% ipython --no-banner

In [1]: import numpy as np

In [2]: np.set_printoptions(precision=4, suppress=True, linewidth=200, legacy="1.25")

In [3]: C = np.array([[5, 2, 0], [8, 7, 1], [9, 6, 0]])

In [4]: rng = np.random.default_rng(455687)

In [5]: W0 = (rng.random((17, 3)) < 0.25) @ C

In [6]: W0
Out[6]: 
array([[ 5,  2,  0],
       [ 9,  6,  0],
       [22, 15,  1],
       [17, 13,  1],
       [ 9,  6,  0],
       [ 0,  0,  0],
       [ 0,  0,  0],
       [17, 13,  1],
       [14,  8,  0],
       [ 0,  0,  0],
       [ 0,  0,  0],
       [ 0,  0,  0],
       [ 9,  6,  0],
       [ 0,  0,  0],
       [ 5,  2,  0],
       [ 0,  0,  0],
       [ 5,  2,  0]])

In [7]: # row 4 repeats row 1

In [8]: cov = np.cov(W0, rowvar=False)

In [9]: np.median(W0, axis=0)
Out[9]: array([5., 2., 0.])

In [10]: np.round(np.corrcoef(W0[:, 1], W0[:, 0])[0, 1], 4)
Out[10]: 0.9872

In [11]: cov
Out[11]: 
array([[52.3824, 37.1912,  2.2647],
       [37.1912, 27.0956,  1.7574],
       [ 2.2647,  1.7574,  0.1544]])

In [12]: W0.std(axis=0)
Out[12]: array([7.0215, 5.0499, 0.3812])

In [13]: np.linalg.eigvalsh(cov)[::-1]
Out[13]: array([79.1244,  0.4852,  0.0227])

In [14]: np.kron(np.eye(2, dtype=int), cov)
Out[14]: 
array([[52.3824, 37.1912,  2.2647,  0.    ,  0.    ,  0.    ],
       [37.1912, 27.0956,  1.7574,  0.    ,  0.    ,  0.    ],
       [ 2.2647,  1.7574,  0.1544,  0.    ,  0.    ,  0.    ],
       [ 0.    ,  0.    ,  0.    , 52.3824, 37.1912,  2.2647],
       [ 0.    ,  0.    ,  0.    , 37.1912, 27.0956,  1.7574],
       [ 0.    ,  0.    ,  0.    ,  2.2647,  1.7574,  0.1544]])

In [15]: np.round(np.linalg.det(cov.T), 4)
Out[15]: 0.8727

In [16]: np.round(np.linalg.eigvals(cov).sum().real, 4)
Out[16]: 79.6324

In [17]: dist = np.linalg.norm(W0[:, None] - W0[None], axis=-1)

In [18]: dist[:5, :5]
Out[18]: 
array([[ 0.    ,  5.6569, 21.4243, 16.3095,  5.6569],
       [ 5.6569,  0.    , 15.843 , 10.6771,  0.    ],
       [21.4243, 15.843 ,  0.    ,  5.3852, 15.843 ],
       [16.3095, 10.6771,  5.3852,  0.    , 10.6771],
       [ 5.6569,  0.    , 15.843 , 10.6771,  0.    ]])

In [19]: np.linalg.norm(W0, axis=1)
Out[19]: array([ 5.3852, 10.8167, 26.6458, 21.4243, 10.8167,  0.    ,  0.    , 21.4243, 16.1245,  0.    ,  0.    ,  0.    , 10.8167,  0.    ,  5.3852,  0.    ,  5.3852])

In [20]: np.linalg.matrix_rank(dist ** 2)
Out[20]: 5

In [21]: dist[7].round(6).argsort(kind="stable")[:4]
Out[21]: array([3, 7, 2, 8])

In [22]: dist[7]
Out[22]: array([16.3095, 10.6771,  5.3852,  0.    , 10.6771, 21.4243, 21.4243,  0.    ,  5.9161, 21.4243, 21.4243, 21.4243, 10.6771, 21.4243, 16.3095, 21.4243, 16.3095])

In [23]: A = np.array([[3, 3, 1], [3, 3, 1], [4, 4, 2]])

In [24]: # null space of dimension 1

In [25]: W1 = np.array([[4, -4], [-1, 3], [-1, -2]])

In [26]: b = np.array([-3, -1])

In [27]: act = np.maximum(A @ W1 + b, 0)

In [28]: act
Out[28]: 
array([[5, 0],
       [5, 0],
       [7, 0]])

In [29]: C = np.array([[3, 2], [3, 1]])

In [30]: (act @ C).round(6).argmax(axis=1)
Out[30]: array([0, 0, 0])

In [31]: left, sv, VT = np.linalg.svd(act)

In [32]: sv
Out[32]: array([9.9499, 0.    ])

In [33]: Y = left[:, :1] @ np.diag(sv[:1]) @ VT[:1]

In [34]: np.linalg.matrix_rank(act, rtol=0.05)
Out[34]: 1

In [35]: Y
Out[35]: 
array([[5., 0.],
       [5., 0.],
       [7., 0.]])

In [36]: Y = A / np.linalg.norm(A, axis=1, keepdims=True)

In [37]: cov = Y @ Y.T

In [38]: cov[0]
Out[38]: array([1.    , 1.    , 0.9941])

In [39]: np.round(np.degrees(np.arccos(np.clip(cov[0, 2], -1, 1))), 4)
Out[39]: 6.2085

In [40]: (np.abs(cov) > 0.9).astype(int)
Out[40]: 
array([[1, 1, 1],
       [1, 1, 1],
       [1, 1, 1]])

In [41]: np.linalg.norm(Y, axis=1)
Out[41]: array([1., 1., 1.])
